$ python3 -q
>>> import numpy as np
>>> np.set_printoptions(precision=2, suppress=True, linewidth=160, sign=" ")
>>> J = np.loadtxt("test0.csv", delimiter=",")
>>> J
array([[ 1.  ,  0.  ,  0.  ,  0.  ],
       [ 0.  ,  0.87, -0.5 ,  0.  ],
       [ 0.  ,  0.5 ,  0.87,  0.  ],
       [ 0.  ,  0.  ,  0.  ,  1.  ]])
>>> # splits into 3 blocks
>>> r0 = np.array([9, 5, 4, 1])
>>> other = J + np.outer(r0, np.eye(4)[1])
>>> other
array([[ 1.  ,  9.  ,  0.  ,  0.  ],
       [ 0.  ,  5.87, -0.5 ,  0.  ],
       [ 0.  ,  4.5 ,  0.87,  0.  ],
       [ 0.  ,  1.  ,  0.  ,  1.  ]])
>>> round(float(np.linalg.det(other) / np.linalg.det(J)), 2), round(1 + np.linalg.solve(J, r0)[1], 2)
(7.33, np.float64(7.33))
>>> x0 = np.array([4, 1, 5, 3])
>>> target = other @ x0
>>> target
array([ 13.  ,   3.37,   8.83,   4.  ])
>>> np.linalg.solve(other.T, other[2])
array([ 0., -0.,  1.,  0.])
>>> np.linalg.solve(other, target)
array([ 4.,  1.,  5.,  3.])
>>> np.linalg.solve(other, other[:, 3])
array([ 0.,  0.,  0.,  1.])
>>> other = np.array([[0], [2], [1], [0], [-1], [1], [2], [-1]])
>>> W2 = np.array([[-2, -2, 0, -1, 1, 2, 0, -2]])
>>> mat = other @ W2
>>> mat
array([[ 0,  0,  0,  0,  0,  0,  0,  0],
       [-4, -4,  0, -2,  2,  4,  0, -4],
       [-2, -2,  0, -1,  1,  2,  0, -2],
       [ 0,  0,  0,  0,  0,  0,  0,  0],
       [ 2,  2,  0,  1, -1, -2,  0,  2],
       [-2, -2,  0, -1,  1,  2,  0, -2],
       [-4, -4,  0, -2,  2,  4,  0, -4],
       [ 2,  2,  0,  1, -1, -2,  0,  2]])
>>> # null space of dimension 7
>>> np.linalg.cond(mat) > 100
np.True_
>>> round(np.linalg.norm(mat, 2) / np.linalg.norm(mat), 2)
np.float64(1.0)
>>> [round(float(x), 2) for x in np.linalg.svd(mat, compute_uv=False)[:3]]
[14.7, 0.0, 0.0]
>>> np.argsort(-np.linalg.norm(mat, axis=0).round(6), kind="stable")[:3]
array([ 0,  1,  5])
>>> W2 = np.array([[0, 0, -4, -4, 4], [-2, 0, -1, -2, 1], [-1, -4, 1, 3, 2]])
>>> rng = np.random.default_rng(3371)
>>> arr = rng.normal(size=(16, 3)) @ W2 + np.array([3, 3, 0, 3, 0])
>>> arr.round(2) + 0
array([[ 6.08,  6.  , -6.79, -4.13,  4.54],
       [ 2.76,  4.52,  3.24,  5.17, -4.38],
       [ 2.65,  3.94, -1.24,  1.  ,  0.53],
       [ 2.27,  2.22,  3.  ,  6.12, -2.42],
       [ 2.2 ,  0.77, -1.03,  2.97,  2.7 ],
       [ 6.49,  9.38, -7.95, -7.19,  3.17],
       [ 0.05, -0.93, -3.65,  0.33,  6.59],
       [ 2.8 ,  8.09,  1.87,  1.59, -5.68],
       [ 4.65,  0.  ,  9.23, 14.93, -6.99],
       [ 3.94,  1.25,  1.31,  5.87,  0.  ],
       [ 2.64,  3.94,  0.65,  2.88, -1.35],
       [ 3.03,  4.34,  0.34,  2.52, -1.34],
       [ 1.47,  8.03,  2.43,  1.53, -6.21],
       [ 3.96,  7.13, -5.09, -4.19,  2.  ],
       [ 3.38, -2.14,  1.14,  7.55,  2.71],
       [ 0.96,  1.89, -1.72,  0.96,  2.55]])
>>> # null space of dimension 1
>>> Xs = arr - arr.mean(axis=0)
>>> Uu, sv, Vt = np.linalg.svd(Xs, full_matrices=False)
>>> round((sv ** 2).sum() ** 2 / (sv ** 4).sum(), 2)
np.float64(1.73)
>>> np.abs(Vt[0]).argmax()
np.int64(3)
>>> np.round(sv ** 2 / (sv ** 2).sum(), 2) + 0
array([ 0.72,  0.24,  0.04,  0.  ,  0.  ])
>>> print((np.sign(Uu[:, 0]) == np.sign(Uu[0, 0])).astype(int))
[ 1  0  1  0  1  1  1  0  0  0  0  0  0  1  0  1]
>>> print(np.round(Xs.mean(axis=0), 2) + 0)
[ 0.  0.  0.  0.  0.]
>>> sv.round(2) + 0
array([ 28.7 ,  16.65,   6.52,   0.  ,   0.  ])
>>> np.searchsorted(np.cumsum(sv ** 2) / (sv ** 2).sum(), 0.9) + 1
np.int64(2)
>>> print(Vt[0] * np.sign(Vt[0, np.abs(Vt[0]).argmax()]))
[-0.06 -0.23  0.57  0.68 -0.39]
